$ ipython --no-banner

In [1]: import numpy as np

In [2]: np.set_printoptions(suppress=True, linewidth=120)

In [3]: A = np.vander(np.arange(4) - 2, 3, increasing=True)

In [4]: print(A)
[[ 1 -2  4]
 [ 1 -1  1]
 [ 1  0  0]
 [ 1  1  1]]

In [5]: np.unravel_index(np.abs(A).argmax(), A.shape)
Out[5]: (np.int64(0), np.int64(2))

In [6]: A.mean(axis=0)
Out[6]: array([ 1. , -0.5,  1.5])

In [7]: np.diff(A, axis=0)
Out[7]: 
array([[ 0,  1, -3],
       [ 0,  1, -1],
       [ 0,  1,  1]])

In [8]: A - A[0]
Out[8]: 
array([[ 0,  0,  0],
       [ 0,  1, -3],
       [ 0,  2, -4],
       [ 0,  3, -3]])

In [9]: np.round(np.linalg.svd(A, compute_uv=False), 3)
Out[9]: array([4.896, 1.694, 1.078])

In [10]: A.sum(axis=1)
Out[10]: array([3, 1, 1, 3])

In [11]: np.linalg.matrix_rank(A)
Out[11]: np.int64(3)

In [12]: np.count_nonzero(A)
Out[12]: np.int64(10)

In [13]: rng = np.random.default_rng(77108)

In [14]: lab = rng.permutation(3)

In [15]: out = A[:, lab] * rng.choice([-1, 1], 3)

In [16]: print(out)
[[ 1 -2 -4]
 [ 1 -1 -1]
 [ 1  0  0]
 [ 1  1 -1]]

In [17]: Uu, _, Vh = np.linalg.svd(A.T @ out)

In [18]: lab
Out[18]: array([0, 1, 2])

In [19]: out = A + rng.integers(-2, 3, (4, 1)) @ rng.integers(-2, 3, (1, 3))

In [20]: out
Out[20]: 
array([[-3,  2,  0],
       [-1,  1, -1],
       [ 3, -2,  2],
       [-1,  3, -1]])

In [21]: np.linalg.matrix_rank(out - A, tol=1e-8)
Out[21]: np.int64(1)

In [22]: print(np.abs(out - A).sum(axis=1))
[12  6  6  6]

In [23]: out - A
Out[23]: 
array([[-4,  4, -4],
       [-2,  2, -2],
       [ 2, -2,  2],
       [-2,  2, -2]])

In [24]: np.round(np.linalg.svd(out - A, compute_uv=False), 3) + 0
Out[24]: array([9.165, 0.   , 0.   ])

In [25]: f = np.array([0, 0])

In [26]: np.cross(A[3, :3], A[0, :3])
Out[26]: array([ 6, -3, -3])

In [27]: np.polyval(f, A[3])
Out[27]: array([0, 0, 0])

In [28]: K = np.array([[132, 65, 121], [65, 73, 42], [121, 42, 143]])

In [29]: W1 = np.array([[2, 1], [2, 0], [3, 2]])

In [30]: c = np.array([1, 0])

In [31]: act = np.maximum(K @ W1 + c, 0)

In [32]: act
Out[32]: 
array([[758, 374],
       [403, 149],
       [756, 407]])

In [33]: print((act > 0).mean(axis=0))
[1. 1.]

In [34]: (act > 0).astype(int)
Out[34]: 
array([[1, 1],
       [1, 1],
       [1, 1]])

In [35]: basis = np.array([[-2, 3], [-2, 3]])

In [36]: W1 @ basis
Out[36]: 
array([[ -6,   9],
       [ -4,   6],
       [-10,  15]])

In [37]: arr = np.load("run6.npy")

In [38]: print(arr)
[[ 4.456  1.185  1.234]
 [-1.311  6.319  2.91 ]
 [-5.024  1.107 -1.956]
 [ 4.118 -1.59  -7.095]]

In [39]: W1 = np.array([[-2, -1], [1, 2], [1, 0]])

In [40]: c = np.array([0, 3])

In [41]: act = np.maximum(arr @ W1 + c, 0)

In [42]: print((act > 0).mean(axis=0))
[0.5  0.75]

In [43]: (act > 0).astype(int)
Out[43]: 
array([[0, 1],
       [1, 1],
       [1, 1],
       [0, 0]])

In [44]: basis = np.array([[-1, 4, -3], [-4, -5, 2]])

In [45]: print((act @ basis).round(6).argmax(axis=1))
[2 2 2 0]

In [46]: np.round(np.diff(arr, axis=0), 3)
Out[46]: 
array([[-5.767,  5.134,  1.676],
       [-3.713, -5.212, -4.866],
       [ 9.142, -2.697, -5.139]])

In [47]: np.round(arr.mean(axis=0), 3)
Out[47]: array([ 0.56 ,  1.755, -1.227])

In [48]: np.count_nonzero(arr)
Out[48]: np.int64(12)

In [49]: np.abs(arr).max()
Out[49]: np.float64(7.095)

In [50]: arr.shape
Out[50]: (4, 3)

In [51]: np.round(arr.sum(axis=1), 3)
Out[51]: array([ 6.875,  7.918, -5.873, -4.567])

In [52]: out = np.c_[arr[:, :1] @ np.array([[3]]), np.array([-7, -7, -4, -4])]

In [53]: out.round(3)
Out[53]: 
array([[ 13.368,  -7.   ],
       [ -3.933,  -7.   ],
       [-15.072,  -4.   ],
       [ 12.354,  -4.   ]])

In [54]: np.linalg.matrix_rank(out)
Out[54]: np.int64(2)

In [55]: print(np.round(np.linalg.norm(np.linalg.qr(arr)[0].T @ out, axis=0) ** 2 / ((out ** 2).sum(axis=0) + 1e-12), 3))
[1.    0.811]

In [56]: np.round(np.linalg.norm(out - arr @ np.linalg.lstsq(arr, out)[0], axis=0), 3) + 0
Out[56]: array([0.   , 4.956])

In [57]: print(np.linalg.matrix_rank(np.c_[arr, out]))
4

In [58]: f = np.array([3, 1, 1, 2])

In [59]: data = np.array([np.roll(f, i) for i in range(4)])

In [60]: data
Out[60]: 
array([[3, 1, 1, 2],
       [2, 3, 1, 1],
       [1, 2, 3, 1],
       [1, 1, 2, 3]])

In [61]: out = np.array([[0, 3, 3], [4, 0, 1]])

In [62]: basis = np.kron(out, A)

In [63]: basis
Out[63]: 
array([[ 0,  0,  0,  3, -6, 12,  3, -6, 12],
       [ 0,  0,  0,  3, -3,  3,  3, -3,  3],
       [ 0,  0,  0,  3,  0,  0,  3,  0,  0],
       [ 0,  0,  0,  3,  3,  3,  3,  3,  3],
       [ 4, -8, 16,  0,  0,  0,  1, -2,  4],
       [ 4, -4,  4,  0,  0,  0,  1, -1,  1],
       [ 4,  0,  0,  0,  0,  0,  1,  0,  0],
       [ 4,  4,  4,  0,  0,  0,  1,  1,  1]])

In [64]: out = data / np.linalg.norm(data, axis=1, keepdims=True)

In [65]: C2 = out @ out.T

In [66]: C2.round(3)
Out[66]: 
array([[1.   , 0.8  , 0.667, 0.8  ],
       [0.8  , 1.   , 0.8  , 0.667],
       [0.667, 0.8  , 1.   , 0.8  ],
       [0.8  , 0.667, 0.8  , 1.   ]])

In [67]: C2[3].round(3)
Out[67]: array([0.8  , 0.667, 0.8  , 1.   ])

In [68]: round(np.degrees(np.arccos(np.clip(C2[3, 0], -1, 1))), 3)
Out[68]: np.float64(36.87)

In [69]: (np.abs(C2) > 0.9).astype(int)
Out[69]: 
array([[1, 0, 0, 0],
       [0, 1, 0, 0],
       [0, 0, 1, 0],
       [0, 0, 0, 1]])

In [70]: x0 = np.ones(4)

In [71]: for _ in range(6):
    ...:     x0 = C2 @ x0
    ...:     x0 /= np.linalg.norm(x0)
    ...:     print(round(x0 @ C2 @ x0, 3))
    ...: 
3.267
3.267
3.267
3.267
3.267
3.267

In [72]: round(np.linalg.eigvalsh(C2)[-1], 3)
Out[72]: np.float64(3.267)

In [73]: print(x0)
[0.5 0.5 0.5 0.5]

In [74]: data.reshape(-1, 2)
Out[74]: 
array([[3, 1],
       [1, 2],
       [2, 3],
       [1, 1],
       [1, 2],
       [3, 1],
       [1, 1],
       [2, 3]])

In [75]: data.ravel(order="F")
Out[75]: array([3, 2, 1, 1, 1, 3, 2, 1, 1, 1, 3, 2, 2, 1, 1, 3])

In [76]: data.reshape(2, -1)
Out[76]: 
array([[3, 1, 1, 2, 2, 3, 1, 1],
       [1, 2, 3, 1, 1, 1, 2, 3]])

In [77]: T = data.reshape(4, 2, -1)

In [78]: print(T.sum(axis=1))
[[4 3]
 [3 4]
 [4 3]
 [3 4]]

In [79]: np.einsum("ihd,jhd->hij", T, T).shape
Out[79]: (2, 4, 4)

In [80]: lab = rng.permutation(4)

In [81]: print(lab)
[0 3 1 2]

In [82]: out = data[lab][:, lab]

In [83]: np.trace(out)
Out[83]: np.int64(12)

In [84]: print(np.allclose(out, data))
False

In [85]: out
Out[85]: 
array([[3, 2, 1, 1],
       [1, 3, 1, 2],
       [2, 1, 3, 1],
       [1, 1, 2, 3]])

In [86]: print(round(float(np.linalg.det(out)), 3), round(np.linalg.det(data[lab]), 3))
35.0 35.0

In [87]: np.diag(out)
Out[87]: array([3, 3, 3, 3])

In [88]: E = np.minimum.outer(np.arange(1, 5), np.arange(1, 5)) * -3

In [89]: print(E)
[[ -3  -3  -3  -3]
 [ -3  -6  -6  -6]
 [ -3  -6  -9  -9]
 [ -3  -6  -9 -12]]

In [90]: x0 = np.array([0, 1, 4])

In [91]: A @ np.eye(3)[0]
Out[91]: array([1., 1., 1., 1.])

In [92]: np.linalg.norm(A @ x0) <= np.linalg.norm(A, 2) * np.linalg.norm(x0) + 1e-9
Out[92]: np.True_

In [93]: np.einsum("ij,j->i", A, x0)
Out[93]: array([14,  3,  0,  5])

In [94]: w, vecs = np.linalg.eigh(E)

In [95]: x0 = np.array([0, -7, -6, 0])

In [96]: vecs * np.maximum(w, 0) @ vecs.T
Out[96]: 
array([[0., 0., 0., 0.],
       [0., 0., 0., 0.],
       [0., 0., 0., 0.],
       [0., 0., 0., 0.]])

In [97]: np.round(np.linalg.eigvalsh(E[1:, 1:]), 3)
Out[97]: array([-23.675,  -2.357,  -0.968])

In [98]: x0 @ E @ x0 / (x0 @ x0), round(float(w[0]), 3), np.round(w[-1], 3)
Out[98]: (np.float64(-13.2), -24.873, np.float64(-0.849))

In [99]: x0 = np.array([-3, 2, 0, -5])

In [100]: E @ x0
Out[100]: array([18, 27, 42, 57])

In [101]: E @ (2 * x0)
Out[101]: array([ 36,  54,  84, 114])

In [102]: M = np.array([[5, 4, 3], [1, 8, 9], [0, 9, 8]])

In [103]: M
Out[103]: 
array([[5, 4, 3],
       [1, 8, 9],
       [0, 9, 8]])

In [104]: x0 = np.array([1, 1, 2])

In [105]: y = M @ x0

In [106]: y
Out[106]: array([15, 27, 25])

In [107]: np.round(np.linalg.solve(M, y + M[:, 0]), 3)
Out[107]: array([2., 1., 2.])

In [108]: np.round(np.linalg.solve(M, M[:, 2]), 3)
Out[108]: array([0., 0., 1.])

In [109]: w, vecs = np.linalg.eig(M)

In [110]: np.round(M @ vecs[:, 0] - w[0] * vecs[:, 0], 3) + 0
Out[110]: array([0., 0., 0.])

In [111]: w.round(3)
Out[111]: array([-1.085,  4.799, 17.286])

In [112]: round(np.prod(w), 3)
Out[112]: np.float64(-90.0)

In [113]: print(np.round(np.sort(np.linalg.eigvals(M.T)), 3))
[-1.085  4.799 17.286]

In [114]: np.round(np.sort(np.linalg.eigvals(np.linalg.inv(M))), 3)
Out[114]: array([-0.922,  0.058,  0.208])
